$ ipython --no-banner

In [1]: import numpy as np

In [2]: from numpy import linalg as LA

In [3]: np.set_printoptions(precision=2, suppress=True, linewidth=120)

In [4]: feats = np.load("m.npy")

In [5]: feats.round(2) + 0
Out[5]: 
array([[ 1.57, -0.32,  0.54, -0.52,  0.17, -2.06,  1.26],
       [-0.31,  1.55, -2.13,  0.79, -0.38, -0.94,  0.55],
       [ 1.26,  1.73,  1.34,  1.47, -0.06,  0.65, -0.04],
       [ 2.12, -0.8 , -1.35,  0.  , -0.65,  0.68, -1.06],
       [ 0.08, -1.3 , -0.47,  1.59,  0.94,  0.86,  1.71],
       [ 0.47,  0.98, -0.36, -1.83,  0.28,  1.47,  1.44],
       [ 0.31,  0.43, -0.42, -0.18,  2.73, -0.27, -0.99]])

In [6]: other = feats / LA.norm(feats, axis=1, keepdims=True)

In [7]: G = other @ other.T

In [8]: np.argwhere(np.triu(np.abs(G) > 0.95, 1))
Out[8]: array([], shape=(0, 2), dtype=int64)

In [9]: G.round(2) + 0
Out[9]: 
array([[1., 0., 0., 0., 0., 0., 0.],
       [0., 1., 0., 0., 0., 0., 0.],
       [0., 0., 1., 0., 0., 0., 0.],
       [0., 0., 0., 1., 0., 0., 0.],
       [0., 0., 0., 0., 1., 0., 0.],
       [0., 0., 0., 0., 0., 1., 0.],
       [0., 0., 0., 0., 0., 0., 1.]])

In [10]: Q, Rm = LA.qr(feats)

In [11]: Rm.round(2) + 0
Out[11]: 
array([[-3.,  0.,  0.,  0.,  0.,  0.,  0.],
       [ 0., -3.,  0.,  0.,  0.,  0.,  0.],
       [ 0.,  0., -3.,  0.,  0.,  0.,  0.],
       [ 0.,  0.,  0., -3.,  0.,  0.,  0.],
       [ 0.,  0.,  0.,  0., -3.,  0.,  0.],
       [ 0.,  0.,  0.,  0.,  0., -3.,  0.],
       [ 0.,  0.,  0.,  0.,  0.,  0., -3.]])

In [12]: Q.shape, Rm.shape
Out[12]: ((7, 7), (7, 7))

In [13]: round(abs(Rm[0, 0]), 2), round(LA.norm(feats[:, 0]), 2)
Out[13]: (np.float64(3.0), np.float64(3.0))

In [14]: Q, evecs = LA.qr(feats[:, :1])[0], LA.qr(feats[:, 1:])[0]

In [15]: sv = LA.svd(Q.T @ evecs, compute_uv=False)

In [16]: np.degrees(np.arccos(sv.clip(0, 1)))
Out[16]: array([90.])

In [17]: round(float(LA.norm(Q @ Q.T - evecs @ evecs.T, 2)), 2)
Out[17]: 1.0

In [18]: rng = np.random.default_rng(12)

In [19]: E = rng.normal(size=(12, 7))

In [20]: E = 20 * E / LA.norm(E, axis=1, keepdims=True)

In [21]: E
Out[21]: 
array([[ -0.05,   8.12,   5.76,   5.62,  12.57,  -9.36,  -4.87],
       [-10.23,  -0.83,   7.73,  -0.17,   3.84, -14.79,   1.14],
       [ -7.13,  13.96,   6.97,   7.46,  -0.45,   4.82,   5.17],
       [ -5.27,  -7.61,  -1.76,  -9.26,  -9.09,  -4.33, -11.14],
       [  6.08, -12.67,   6.54,  -4.97,  -4.33, -10.72,  -1.14],
       [ -2.42,   1.87,  -5.21,   0.92,  17.76,   3.99,  -5.6 ],
       [  8.02,  -1.08,   5.  ,   5.15,  -3.29, -16.24,  -2.92],
       [  4.49,  -3.09,   3.57,   7.97,  -4.43,  10.02,  13.19],
       [  7.11,   7.68,   7.23,  14.86,   1.23,   0.01,   3.98],
       [ -5.66,  -9.69,  -5.5 ,   2.32,   2.95,  -9.58, -11.75],
       [ -3.98,  -2.37,  -0.62,   8.45,  15.46,   2.9 ,   7.71],
       [-10.24, -11.  ,   2.21,   6.22,   6.79,   5.54,   7.33]])

In [22]: t3 = np.stack([E, -3 * E, E[::-1]])

In [23]: np.einsum("bij,cij->bc", t3, t3)
Out[23]: 
array([[  4800.  , -14400.  ,  -1420.38],
       [-14400.  ,  43200.  ,   4261.13],
       [ -1420.38,   4261.13,   4800.  ]])

In [24]: t3.shape
Out[24]: (3, 12, 7)

In [25]: (t3 @ E.T).shape
Out[25]: (3, 12, 12)

In [26]: x0 = np.array([0, 0, 0, 2, 0, 2, 2])

In [27]: h1 = np.maximum(E @ x0, 0)

In [28]: h1
Out[28]: array([ 0.  ,  0.  , 34.9 ,  0.  ,  0.  ,  0.  ,  0.  , 62.36, 37.7 ,  0.  , 38.12, 38.18])

In [29]: np.flatnonzero(h1 > 1e-9)
Out[29]: array([ 2,  7,  8, 10, 11])

In [30]: np.maximum(E @ (3 * x0), 0)
Out[30]: array([  0.  ,   0.  , 104.7 ,   0.  ,   0.  ,   0.  ,   0.  , 187.09, 113.1 ,   0.  , 114.36, 114.55])

In [31]: np.maximum(E @ x0, 0) - np.maximum(-E @ x0, 0)
Out[31]: array([-17.21, -27.65,  34.9 , -49.47, -33.67,  -1.38, -28.01,  62.36,  37.7 , -38.01,  38.12,  38.18])

In [32]: E.T @ h1
Out[32]: array([-243.53,   73.63,  799.3 , 1876.92,  602.85, 1115.75, 1727.  ])

In [33]: f = np.array([1, 0])

In [34]: np.convolve(E[4], f)
Out[34]: array([  6.08, -12.67,   6.54,  -4.97,  -4.33, -10.72,  -1.14,   0.  ])

In [35]: np.cross(E[4, :3], E[5, :3])
Out[35]: array([ 53.79,  15.89, -19.26])

In [36]: proj = E @ LA.solve(E.T @ E, E.T)

In [37]: LA.matrix_rank(np.eye(12) - proj)
Out[37]: np.int64(5)

In [38]: proj @ E[:, 3]
Out[38]: array([ 5.62, -0.17,  7.46, -9.26, -4.97,  0.92,  5.15,  7.97, 14.86,  2.32,  8.45,  6.22])

In [39]: np.diag(proj)
Out[39]: array([0.51, 0.71, 0.61, 0.53, 0.73, 0.57, 0.52, 0.41, 0.58, 0.74, 0.45, 0.63])

In [40]: other = np.array([[-1.3, -0.5, -0.2],
    ...:     [-1.2, -0.8, 0.5],
    ...:     [-0.2, -0.5, -0.3],
    ...:     [-0.4, 0.0, -0.2]])

In [41]: Z = np.array([[2.1, -1.2, 0.8, -2.0, 0.0],
    ...:     [-0.3, -0.4, 0.3, 0.9, -0.4],
    ...:     [0.0, -0.1, -0.8, 0.7, 0.5]])

In [42]: m1 = other @ Z

In [43]: m1
Out[43]: 
array([[-2.58,  1.78, -1.03,  2.01,  0.1 ],
       [-2.28,  1.71, -1.6 ,  2.03,  0.57],
       [-0.27,  0.47, -0.07, -0.26,  0.05],
       [-0.84,  0.5 , -0.16,  0.66, -0.1 ]])

In [44]: other = m1 / np.sqrt((m1 ** 2).mean(axis=1, keepdims=True))

In [45]: LA.matrix_rank(m1 - m1.mean(axis=1, keepdims=True))
Out[45]: np.int64(3)

In [46]: LA.matrix_rank(other) == LA.matrix_rank(m1)
Out[46]: np.True_

In [47]: LA.norm(other, axis=1)
Out[47]: array([2.24, 2.24, 2.24, 2.24])

In [48]: mat = np.loadtxt("sample5.csv", delimiter=",")

In [49]: mat
Out[49]: 
array([[0.13, 0.21, 0.13, 0.21, 0.04, 0.04],
       [0.21, 0.36, 0.21, 0.36, 0.07, 0.07],
       [0.13, 0.21, 0.13, 0.21, 0.04, 0.04],
       [0.21, 0.36, 0.21, 0.36, 0.07, 0.07],
       [0.04, 0.07, 0.04, 0.07, 0.01, 0.01],
       [0.04, 0.07, 0.04, 0.07, 0.01, 0.01]])

In [50]: other = mat / LA.norm(mat, axis=1, keepdims=True)

In [51]: G = other @ other.T

In [52]: G[3]
Out[52]: array([1., 1., 1., 1., 1., 1.])

In [53]: (G - 2 * np.eye(6)).round(6).argmax(axis=1)
Out[53]: array([1, 0, 0, 0, 0, 0])

In [54]: LA.norm(other, axis=1)
Out[54]: array([1., 1., 1., 1., 1., 1.])

In [55]: G
Out[55]: 
array([[1., 1., 1., 1., 1., 1.],
       [1., 1., 1., 1., 1., 1.],
       [1., 1., 1., 1., 1., 1.],
       [1., 1., 1., 1., 1., 1.],
       [1., 1., 1., 1., 1., 1.],
       [1., 1., 1., 1., 1., 1.]])

In [56]: np.argwhere(np.triu(np.abs(G) > 0.95, 1))
Out[56]: 
array([[0, 1],
       [0, 2],
       [0, 3],
       [0, 4],
       [0, 5],
       [1, 2],
       [1, 3],
       [1, 4],
       [1, 5],
       [2, 3],
       [2, 4],
       [2, 5],
       [3, 4],
       [3, 5],
       [4, 5]])

In [57]: U, sv, vt = LA.svd(G)

In [58]: sv.round(2) + 0
Out[58]: array([6., 0., 0., 0., 0., 0.])

In [59]: other = U[:, :1] @ np.diag(sv[:1]) @ vt[:1]

In [60]: LA.matrix_rank(other)
Out[60]: np.int64(1)

In [61]: np.round(np.abs(G - other).max(), 2)
Out[61]: np.float64(0.0)

In [62]: np.round(LA.norm(G - other, 2), 2), round(float(sv[1]), 2)
Out[62]: (np.float64(0.0), 0.0)

In [63]: K = np.array([[3, 1, 0, -1],
    ...:     [1, 0, 1, -3],
    ...:     [1, 1, -2, 1],
    ...:     [1, 1, -2, 1],
    ...:     [0, 0, 0, 0],
    ...:     [3, 3, -1, 1],
    ...:     [0, 0, 0, 0],
    ...:     [1, 1, -2, 1],
    ...:     [0, 0, 0, 0],
    ...:     [3, 2, 2, 1],
    ...:     [0, 0, 0, 0]])

In [64]: # rows 2 and 3 are equal

In [65]: x0 = np.array([-3, 2, -1, 2])

In [66]: np.sign((K @ x0).round(6))
Out[66]: array([-1, -1,  1,  1,  0,  0,  0,  1,  0, -1,  0])

In [67]: np.einsum("ij,j->i", K, x0)
Out[67]: array([ -9, -10,   3,   3,   0,   0,   0,   3,   0,  -5,   0])

In [68]: K @ np.ones(4)
Out[68]: array([ 3., -1.,  1.,  1.,  0.,  6.,  0.,  1.,  0.,  8.,  0.])

In [69]: LA.norm(K @ x0) <= LA.norm(K, 2) * LA.norm(x0) + 1e-9
Out[69]: np.True_

In [70]: cen = K - K.mean(axis=0)

In [71]: evecs = LA.svd(cen)[2][:3]

In [72]: other = cen - cen @ evecs.T @ evecs

In [73]: other.std(axis=0)
Out[73]: array([0.13, 0.2 , 0.01, 0.06])

In [74]: arr = np.loadtxt("data.csv", delimiter=",")

In [75]: arr.round(2) + 0
Out[75]: 
array([[ 0.  ,  0.02, -0.02,  0.  ,  0.01,  0.02,  0.02,  0.01,  0.02, -0.02,  0.  ,  0.02,  0.02,  0.02],
       [ 0.02,  0.1 , -0.1 , -0.01,  0.05,  0.1 ,  0.11,  0.07,  0.1 , -0.1 ,  0.01,  0.1 ,  0.11,  0.09],
       [-0.02, -0.1 ,  0.1 ,  0.01, -0.05, -0.1 , -0.11, -0.07, -0.1 ,  0.1 , -0.01, -0.1 , -0.11, -0.09],
       [ 0.  , -0.01,  0.01,  0.  ,  0.  , -0.01, -0.01,  0.  , -0.01,  0.01,  0.  , -0.01, -0.01, -0.01],
       [ 0.01,  0.05, -0.05,  0.  ,  0.02,  0.05,  0.05,  0.03,  0.05, -0.05,  0.  ,  0.05,  0.05,  0.04],
       [ 0.02,  0.1 , -0.1 , -0.01,  0.05,  0.1 ,  0.11,  0.07,  0.1 , -0.1 ,  0.01,  0.1 ,  0.11,  0.09],
       [ 0.02,  0.11, -0.11, -0.01,  0.05,  0.11,  0.13,  0.08,  0.11, -0.11,  0.01,  0.11,  0.13,  0.1 ],
       [ 0.01,  0.07, -0.07,  0.  ,  0.03,  0.07,  0.08,  0.05,  0.07, -0.07,  0.  ,  0.07,  0.08,  0.06],
       [ 0.02,  0.1 , -0.1 , -0.01,  0.05,  0.1 ,  0.11,  0.07,  0.1 , -0.1 ,  0.01,  0.1 ,  0.11,  0.09],
       [-0.02, -0.1 ,  0.1 ,  0.01, -0.05, -0.1 , -0.11, -0.07, -0.1 ,  0.1 , -0.01, -0.1 , -0.11, -0.09],
       [ 0.  ,  0.01, -0.01,  0.  ,  0.  ,  0.01,  0.01,  0.  ,  0.01, -0.01,  0.  ,  0.01,  0.01,  0.01],
       [ 0.02,  0.1 , -0.1 , -0.01,  0.05,  0.1 ,  0.11,  0.07,  0.1 , -0.1 ,  0.01,  0.1 ,  0.11,  0.09],
       [ 0.02,  0.11, -0.11, -0.01,  0.05,  0.11,  0.13,  0.08,  0.11, -0.11,  0.01,  0.11,  0.13,  0.1 ],
       [ 0.02,  0.09, -0.09, -0.01,  0.04,  0.09,  0.1 ,  0.06,  0.09, -0.09,  0.01,  0.09,  0.1 ,  0.07]])

In [76]: other = arr + rng.integers(-2, 3, (14, 1)) @ rng.integers(-2, 3, (1, 14))

In [77]: other.round(2) + 0
Out[77]: 
array([[-2.  ,  2.02,  0.98, -2.  ,  0.01,  0.02,  0.02, -1.99,  0.02, -2.02,  1.  ,  1.02,  0.02,  2.02],
       [ 4.02, -3.9 , -2.1 ,  3.99,  0.05,  0.1 ,  0.11,  4.07,  0.1 ,  3.9 , -1.99, -1.9 ,  0.11, -3.91],
       [-2.02,  1.9 ,  1.1 , -1.99, -0.05, -0.1 , -0.11, -2.07, -0.1 , -1.9 ,  0.99,  0.9 , -0.11,  1.91],
       [-4.  ,  3.99,  2.01, -4.  ,  0.  , -0.01, -0.01, -4.  , -0.01, -3.99,  2.  ,  1.99, -0.01,  3.99],
       [ 4.01, -3.95, -2.05,  4.  ,  0.02,  0.05,  0.05,  4.03,  0.05,  3.95, -2.  , -1.95,  0.05, -3.96],
       [-1.98,  2.1 ,  0.9 , -2.01,  0.05,  0.1 ,  0.11, -1.93,  0.1 , -2.1 ,  1.01,  1.1 ,  0.11,  2.09],
       [ 2.02, -1.89, -1.11,  1.99,  0.05,  0.11,  0.13,  2.08,  0.11,  1.89, -0.99, -0.89,  0.13, -1.9 ],
       [-1.99,  2.07,  0.93, -2.  ,  0.03,  0.07,  0.08, -1.95,  0.07, -2.07,  1.  ,  1.07,  0.08,  2.06],
       [ 2.02, -1.9 , -1.1 ,  1.99,  0.05,  0.1 ,  0.11,  2.07,  0.1 ,  1.9 , -0.99, -0.9 ,  0.11, -1.91],
       [-2.02,  1.9 ,  1.1 , -1.99, -0.05, -0.1 , -0.11, -2.07, -0.1 , -1.9 ,  0.99,  0.9 , -0.11,  1.91],
       [ 2.  , -1.99, -1.01,  2.  ,  0.  ,  0.01,  0.01,  2.  ,  0.01,  1.99, -1.  , -0.99,  0.01, -1.99],
       [ 0.02,  0.1 , -0.1 , -0.01,  0.05,  0.1 ,  0.11,  0.07,  0.1 , -0.1 ,  0.01,  0.1 ,  0.11,  0.09],
       [-1.98,  2.11,  0.89, -2.01,  0.05,  0.11,  0.13, -1.92,  0.11, -2.11,  1.01,  1.11,  0.13,  2.1 ],
       [ 4.02, -3.91, -2.09,  3.99,  0.04,  0.09,  0.1 ,  4.06,  0.09,  3.91, -1.99, -1.91,  0.1 , -3.93]])

In [78]: np.abs(other - arr).sum(axis=1)
Out[78]: array([15., 30., 15., 30., 30., 15., 15., 15., 15., 15., 15.,  0., 15., 30.])

In [79]: LA.matrix_rank(other - arr, tol=1e-8)
Out[79]: np.int64(1)

In [80]: U, sv = LA.svd(arr)
---------------------------------------------------------------------------
ValueError                                Traceback (most recent call last)
Cell In[80], line 1
----> 1 U, sv = LA.svd(arr)

ValueError: too many values to unpack (expected 2)

In [81]: U, sv, vt = LA.svd(arr, full_matrices=False)

In [82]: (sv > 1e-8).sum()
Out[82]: np.int64(1)

In [83]: np.allclose(U * sv @ vt, arr)
Out[83]: True

In [84]: evals, evecs = LA.eigh(arr)

In [85]: x0 = np.array([0, 1, 3, 2, 3, 0, 0, 1, 0, 3, 0, 1, 3, 2])

In [86]: (np.sign(evecs[:, -1].round(6)) == np.sign(evecs[0, -1].round(6))).astype(int)
Out[86]: array([1, 1, 0, 0, 1, 1, 1, 1, 1, 0, 1, 1, 1, 1])

In [87]: np.round(LA.eigvalsh(arr[1:, 1:]), 2) + 0
Out[87]: array([0., 0., 0., 0., 0., 0., 0., 0., 0., 0., 0., 0., 1.])

In [88]: round(x0 @ arr @ x0 / (x0 @ x0), 2), np.round(evals[0], 2), evals[-1]
Out[88]: (np.float64(0.02), np.float64(-0.0), np.float64(1.0))

In [89]: round(np.abs(arr).sum(axis=1).max(), 2), np.abs(evals).max()
Out[89]: (np.float64(1.19), np.float64(1.0))
